>>> import numpy as np
>>> from numpy import linalg as LA
>>> np.set_printoptions(precision=3, suppress=True, linewidth=140, floatmode="fixed")
>>> F = np.load("m.npy")
>>> F
array([[-1,  2,  0,  2, -3,  0],
       [ 2, -3,  0, -1,  2,  3],
       [ 3,  1, -2,  2,  1,  3],
       [-1, -3,  0, -3,  3, -2],
       [ 1,  3,  2, -1,  3, -3]])
>>> F.reshape(2, -1)
array([[-1,  2,  0,  2, -3,  0,  2, -3,  0, -1,  2,  3,  3,  1, -2],
       [ 2,  1,  3, -1, -3,  0, -3,  3, -2,  1,  3,  2, -1,  3, -3]])
>>> F.ravel(order="F")
array([-1,  2,  3, -1,  1,  2, -3,  1, -3,  3,  0,  0, -2,  0,  2,  2, -1,  2, -3, -1, -3,  2,  1,  3,  3,  0,  3,  3, -2, -3])
>>> F.reshape(-1, 2)
array([[-1,  2],
       [ 0,  2],
       [-3,  0],
       [ 2, -3],
       [ 0, -1],
       [ 2,  3],
       [ 3,  1],
       [-2,  2],
       [ 1,  3],
       [-1, -3],
       [ 0, -3],
       [ 3, -2],
       [ 1,  3],
       [ 2, -1],
       [ 3, -3]])
>>> t3 = F.reshape(5, 2, -1)
>>> np.swapaxes(t3, 1, 2)[0]
array([[-1,  2],
       [ 2, -3],
       [ 0,  0]])
>>> np.einsum("ihd,ihd->ih", t3, t3)
array([[ 5, 13],
       [13, 14],
       [14, 14],
       [10, 22],
       [14, 19]])
>>> x = np.array([3, 2, -2, 2, 1, 0])
>>> h1 = np.maximum(F @ x, 0)
>>> np.flatnonzero(h1 > 1e-9)
array([0, 2, 4])
>>> np.maximum(F @ x, 0) - np.maximum(-F @ x, 0)
array([  2,   0,  20, -12,   6])
>>> F * (h1 > 1e-9)[:, None]
array([[-1,  2,  0,  2, -3,  0],
       [ 0,  0,  0,  0,  0,  0],
       [ 3,  1, -2,  2,  1,  3],
       [ 0,  0,  0,  0,  0,  0],
       [ 1,  3,  2, -1,  3, -3]])
>>> np.argsort(-LA.norm(F, axis=0).round(6), kind="stable")[:3]
array([1, 4, 5])
>>> LA.cond(F) > 100
np.False_
>>> E = np.load("sample13.npy")
>>> E
array([[ -3,  -1,   0,   1,   2,   0,  -2],
       [  0,  -1,   1,   0,   3,  -3,   2],
       [  1,  -1,   1,  -1,   0,   2,   3],
       [  3,   0,  -1,  -3,   3,   1,   2],
       [ -3,  -3,  -2,   0,  -2,  -2,  -3],
       [ -3,  -6,   5,   1,  17, -15,   8]])
>>> U, sig, Vt = LA.svd(E)
>>> vecs = Vt[:(sig > 1e-8).sum()]
>>> rng = np.random.default_rng(7829)
>>> x = E[5] + 5 * E[0] + rng.integers(2) * np.eye(7)[1]
>>> x
array([-18.000, -11.000,   5.000,   6.000,  27.000, -15.000,  -2.000])
>>> np.diag(vecs.T @ vecs)
array([0.626, 0.741, 0.458, 0.469, 0.986, 0.984, 0.736])
>>> round(LA.norm(x - vecs.T @ vecs @ x), 3)
np.float64(0.0)
>>> np.allclose(vecs.T @ vecs @ x, x)
True
